>>> import numpy as np
>>> np.set_printoptions(precision=2, suppress=True, linewidth=160, floatmode="fixed")
>>> rnd = lambda a: np.round(a, 2) + 0
>>> F = np.load("x.npy")
>>> print(rnd(F))
[[  0.00  -9.17  -0.01  -0.14   1.66]
 [ -0.01  -0.87  -0.02  -0.05   0.65]
 [  0.00  10.62  -0.07  -0.39   0.53]
 [  0.00   5.35  -0.01  -0.17  -1.23]
 [  0.01  -1.35  -0.02  -0.05  -2.04]
 [  0.00  -3.72   0.06  -0.12   0.33]
 [  0.00   1.53  -0.02   0.27   0.49]
 [ -0.01  -4.37   0.02  -0.07   0.59]
 [  0.01  -9.84   0.02  -0.09   0.87]
 [ -0.01  -3.75  -0.06   0.24  -1.07]
 [  0.01  12.66   0.03   0.02   1.02]
 [  0.00   7.67  -0.05   0.30   1.28]
 [ -0.01  -2.27  -0.01  -0.29   1.52]
 [ -0.01   5.49   0.05  -0.23   0.28]
 [  0.00  -0.18  -0.08  -0.28   0.25]
 [  0.00  -1.65  -0.05   0.49   0.45]
 [ -0.01  -3.39  -0.03  -0.01   1.15]
 [ -0.01 -11.60   0.04  -0.10   1.39]
 [  0.00 -13.14  -0.02   0.10  -1.06]
 [ -0.01  -2.83   0.08  -0.26   1.85]
 [  0.00  -0.02  -0.02  -0.19   1.49]
 [  0.00   1.08  -0.05   0.03  -1.68]
 [  0.00  -6.39  -0.01  -0.16   0.30]
 [  0.00   2.36   0.03   0.07  -0.33]
 [  0.00  -0.51  -0.03  -0.09  -0.06]
 [ -0.02  -4.10   0.00  -0.21   0.78]
 [  0.00   4.12  -0.01   0.14   0.87]
 [  0.00   9.21   0.00  -0.20   0.35]
 [  0.00   6.12   0.08   0.00  -0.23]
 [  0.00   6.27   0.01   0.02  -1.54]
 [ -0.01   0.17   0.06  -0.19  -0.55]
 [  0.00  -0.67   0.03  -0.28  -1.11]]
>>> d = np.linalg.norm(F[:, None] - F[None], axis=-1)
>>> print(d[12].round(6).argsort(kind="stable")[:4])
[12 19 16 15]
>>> print((d + 1e9 * np.eye(32)).round(6).argmin(axis=1))
[ 8 24 27 29 31 25 23 25  0  5  2 27 19 28 24  1 25  8 17 12  1 30  7  6 14  7 13  2 13  3 24 30]
>>> print(rnd(d[:5, :5]))
[[ 0.00  8.36 19.83 14.80  8.65]
 [ 8.36  0.00 11.50  6.49  2.73]
 [19.83 11.50  0.00  5.56 12.25]
 [14.80  6.49  5.56  0.00  6.75]
 [ 8.65  2.73 12.25  6.75  0.00]]
>>> print(np.linalg.matrix_rank(d ** 2))
7
>>> print(np.unravel_index(d.round(6).argmax(), d.shape))
(np.int64(10), np.int64(18))
>>> print(np.flatnonzero(d[12] < d.mean() / 2))
[ 1  5  7  9 12 14 15 16 19 20 24 25 30 31]
>>> Ac = F - F.mean(axis=1)
Traceback (most recent call last):
  File "<python-input-12>", line 1, in <module>
    Ac = F - F.mean(axis=1)
         ~~^~~~~~~~~~~~~~~~
ValueError: operands could not be broadcast together with shapes (32,5) (32,) 
>>> Ac = F - F.mean(axis=0)
>>> Uu, sigma, VT = np.linalg.svd(Ac, full_matrices=False)
>>> print(rnd((sigma ** 2).sum() ** 2 / (sigma ** 4).sum()))
1.06
>>> print(rnd(VT[0] * np.sign(VT[0, np.abs(VT[0]).argmax()])))
[ 0.00  1.00  0.00  0.00 -0.02]
>>> print(np.linalg.matrix_rank(Ac))
5
>>> print(rnd(Ac.mean(axis=0)))
[0.00 0.00 0.00 0.00 0.00]
>>> print(rnd(sigma))
[34.65  5.79  1.08  0.22  0.03]
>>> other = F / np.linalg.norm(F, axis=1, keepdims=True)
>>> C2 = other @ other.T
>>> print(rnd(np.degrees(np.arccos(np.clip(C2[7, 20], -1, 1)))))
81.55
>>> rng = np.random.default_rng(4378)
>>> z = rng.integers(0, 2, 6)
>>> X = np.triu((z[:, None] == z) & (rng.random((6, 6)) < 0.8), 1).astype(int)
>>> X += X.T
>>> print(X)
[[0 0 0 0 0 1]
 [0 0 1 0 0 0]
 [0 1 0 1 0 0]
 [0 0 1 0 0 0]
 [0 0 0 0 0 0]
 [1 0 0 0 0 0]]
>>> print(rnd(np.linalg.norm(X, axis=0)))
[1.00 1.00 1.41 1.00 0.00 1.00]
>>> print(rnd(np.linalg.norm(X, "nuc")))
4.83
>>> print(rnd(np.linalg.norm(X, 1)), rnd(np.linalg.norm(X, np.inf)))
2.0 2.0
>>> print(rnd(np.linalg.norm(X, 2)))
1.41
>>> print(np.linalg.norm(X, axis=1).argmax())
2
>>> print(X.reshape(-1, 2))
[[0 0]
 [0 0]
 [0 1]
 [0 0]
 [1 0]
 [0 0]
 [0 1]
 [0 1]
 [0 0]
 [0 0]
 [1 0]
 [0 0]
 [0 0]
 [0 0]
 [0 0]
 [1 0]
 [0 0]
 [0 0]]
>>> print(X.ravel(order="F"))
[0 0 0 0 0 1 0 0 1 0 0 0 0 1 0 1 0 0 0 0 1 0 0 0 0 0 0 0 0 0 1 0 0 0 0 0]
>>> blk = X.reshape(6, 2, -1)
>>> print(np.einsum("ihd,ihd->ih", blk, blk))
[[0 1]
 [1 0]
 [1 1]
 [1 0]
 [0 0]
 [1 0]]
>>> print(blk.shape)
(6, 2, 3)
>>> print(blk.transpose(1, 0, 2))
[[[0 0 0]
  [0 0 1]
  [0 1 0]
  [0 0 1]
  [0 0 0]
  [1 0 0]]

 [[0 0 1]
  [0 0 0]
  [1 0 0]
  [0 0 0]
  [0 0 0]
  [0 0 0]]]
